% python3 -q
>>> import numpy as np
>>> import numpy.linalg as la
>>> np.set_printoptions(precision=2, suppress=True, linewidth=140, legacy="1.25")
>>> def rd(a):
...     return np.round(a, 2) + 0
... 
>>> rng = np.random.default_rng(307826)
>>> ang = rng.uniform(0, 2 * np.pi, 21)
>>> O, _ = la.qr(np.array([[1.4, 0.1], [1.3, -1.4], [-0.1, 0.6]]))
>>> W0 = 3 * np.c_[np.cos(ang), np.sin(ang)] @ O.T
>>> rd(W0)
array([[-2.6 , -1.49, -0.19],
       [ 2.32,  1.9 , -0.06],
       [-2.09,  1.69, -1.33],
       [ 0.4 , -2.71,  1.22],
       [ 2.89,  0.37,  0.73],
       [-0.42,  2.7 , -1.23],
       [-1.03, -2.71,  0.79],
       [-2.35,  1.37, -1.27],
       [-0.39, -2.8 ,  1.02],
       [-2.05, -2.18,  0.26],
       [ 1.4 , -2.28,  1.36],
       [-0.86,  2.56, -1.31],
       [-2.2 , -2.04,  0.16],
       [-2.85, -0.73, -0.58],
       [ 1.75, -2.03,  1.36],
       [-2.88, -0.07, -0.85],
       [-1.38, -2.59,  0.63],
       [-2.36, -1.85,  0.03],
       [-1.47, -2.55,  0.59],
       [ 1.98, -1.81,  1.34],
       [-2.76,  0.52, -1.06]])
>>> # looks like rank 2
>>> cent = W0[[19, 10]].astype(float)
>>> for _ in range(4):
...     idx = la.norm(W0[:, None] - cent, axis=-1).argmin(axis=1)
...     cent = np.array([W0[idx == j].mean(axis=0) for j in range(2)])
... 
>>> idx
array([1, 0, 1, 1, 0, 0, 1, 1, 1, 1, 0, 0, 1, 1, 0, 1, 1, 1, 1, 0, 1])
>>> np.abs(cent[1] - cent[0]).argmax()
0
>>> np.bincount(idx)
array([ 7, 14])
>>> rd(cent[1] - cent[0])
array([-3.15, -1.5 , -0.36])
>>> rd(cent)
array([[ 1.29,  0.2 ,  0.31],
       [-1.86, -1.29, -0.04]])
>>> rk = la.matrix_rank(W0)
>>> rk
2
>>> null = la.svd(W0)[2][rk:].T
>>> null.shape
(3, 1)
>>> la.matrix_rank(W0.T @ W0), la.matrix_rank(W0 @ W0.T)
(2, 2)
>>> np.allclose(W0 @ null, 0)
True
>>> [int(la.matrix_rank(np.delete(W0, i, axis=0))) for i in range(21)]
[2, 2, 2, 2, 2, 2, 2, 2, 2, 2, 2, 2, 2, 2, 2, 2, 2, 2, 2, 2, 2]
>>> Xc = W0 - W0.mean(axis=0)
>>> V = la.svd(Xc)[2][:2]
>>> B = Xc - Xc @ V.T @ V
>>> rd(B.std(axis=0))
array([0., 0., 0.])
>>> arr = np.load("a.npy")
>>> arr
array([[-1,  2,  0,  0],
       [ 2, -1,  2,  0],
       [ 0,  2, -1,  2],
       [ 0,  0,  2, -1]])
>>> # symmetric
>>> def softmax(z):
...     e = np.exp(z - z.max(axis=-1, keepdims=True))
...     return e / e.sum(axis=-1, keepdims=True)
... 
>>> rd(softmax(arr[3]))
array([0.1 , 0.1 , 0.76, 0.04])
>>> rd(softmax(10 * arr[3]))
array([0., 0., 1., 0.])
>>> att = arr @ arr.T / np.sqrt(4)
>>> softmax(att).round(6).argmax(axis=1)
array([0, 1, 2, 3])
>>> rd(softmax(att))
array([[0.59, 0.01, 0.36, 0.05],
       [0.  , 0.92, 0.  , 0.08],
       [0.08, 0.  , 0.92, 0.  ],
       [0.05, 0.36, 0.01, 0.59]])
>>> rd(softmax(att + np.triu(np.full(att.shape, -np.inf), 1)))
array([[1.  , 0.  , 0.  , 0.  ],
       [0.  , 1.  , 0.  , 0.  ],
       [0.08, 0.  , 0.92, 0.  ],
       [0.05, 0.36, 0.01, 0.59]])
>>> rd(softmax(att)[3] @ arr)
array([ 0.67, -0.25,  1.88, -0.58])
>>> B = la.inv(arr)
>>> rd(B)
array([[ 1.4,  1.2, -0.8, -1.6],
       [ 1.2,  0.6, -0.4, -0.8],
       [-0.8, -0.4,  0.6,  1.2],
       [-1.6, -0.8,  1.2,  1.4]])
>>> rd(la.slogdet(arr)[0])
1.0
>>> rd(la.det(arr) * B)
array([[ 7.,  6., -4., -8.],
       [ 6.,  3., -2., -4.],
       [-4., -2.,  3.,  6.],
       [-8., -4.,  6.,  7.]])
>>> rd(la.det(arr) * la.det(B))
1.0
>>> B = arr / la.norm(arr, axis=1, keepdims=True)
>>> G = B @ B.T
>>> np.argwhere(np.triu(np.abs(G) > 0.95, 1))
array([], shape=(0, 2), dtype=int64)
>>> rd(la.norm(B, axis=1))
array([1., 1., 1., 1.])
>>> rd(G)
array([[ 1.  , -0.6 ,  0.6 ,  0.  ],
       [-0.6 ,  1.  , -0.44,  0.6 ],
       [ 0.6 , -0.44,  1.  , -0.6 ],
       [ 0.  ,  0.6 , -0.6 ,  1.  ]])
>>> rd(G[3])
array([ 0. ,  0.6, -0.6,  1. ])
>>> hat = np.triu(np.array([[-1, -2, 1, 2], [3, 4, -4, 5], [0, -3, 5, 5], [1, -1, 3, -2]]), 1) + np.eye(4)
>>> B = hat @ arr @ la.inv(hat)
>>> rd(la.det(B))
5.0
>>> B
array([[ -5.,  -4., -12.,  90.],
       [  2.,  -5.,  -6.,  38.],
       [  0.,   2.,  17., -98.],
       [  0.,   0.,   2., -11.]])
>>> J = np.array([[-1, 2, 0, -1, 2, 0],
...     [-1, -2, 3, -1, -2, 3],
...     [-3, -2, 2, -3, -2, 2],
...     [-3, 6, 0, -1, 2, 0],
...     [-3, -6, 9, -1, -2, 3],
...     [-9, -6, 6, -3, -2, 2]])
>>> J
array([[-1,  2,  0, -1,  2,  0],
       [-1, -2,  3, -1, -2,  3],
       [-3, -2,  2, -3, -2,  2],
       [-3,  6,  0, -1,  2,  0],
       [-3, -6,  9, -1, -2,  3],
       [-9, -6,  6, -3, -2,  2]])
>>> B = J + rng.integers(-2, 3, (6, 1)) @ rng.integers(-2, 3, (1, 6))
>>> B
array([[-3,  6,  0,  1,  0,  4],
       [-1, -2,  3, -1, -2,  3],
       [-4,  0,  2, -2, -3,  4],
       [-5, 10,  0,  1,  0,  4],
       [-3, -6,  9, -1, -2,  3],
       [-8, -8,  6, -4, -1,  0]])
>>> np.abs(B - J).sum(axis=1)
array([14,  0,  7, 14,  0,  7])
>>> B - J
array([[-2,  4,  0,  2, -2,  4],
       [ 0,  0,  0,  0,  0,  0],
       [-1,  2,  0,  1, -1,  2],
       [-2,  4,  0,  2, -2,  4],
       [ 0,  0,  0,  0,  0,  0],
       [ 1, -2,  0, -1,  1, -2]])
>>> O, _ = la.qr(np.array([[0.3, -1.4], [0.3, -1.0], [-0.3, 0.8]]))
>>> feats = O @ O.T
>>> rd(feats)
array([[ 0.93,  0.21,  0.14],
       [ 0.21,  0.36, -0.43],
       [ 0.14, -0.43,  0.71]])
>>> # symmetric, so the eigenvalues are real
>>> np.argsort(-la.norm(feats, axis=0).round(6), kind="stable")[:3]
array([0, 2, 1])
>>> la.matrix_rank(feats, rtol=0.1)
2
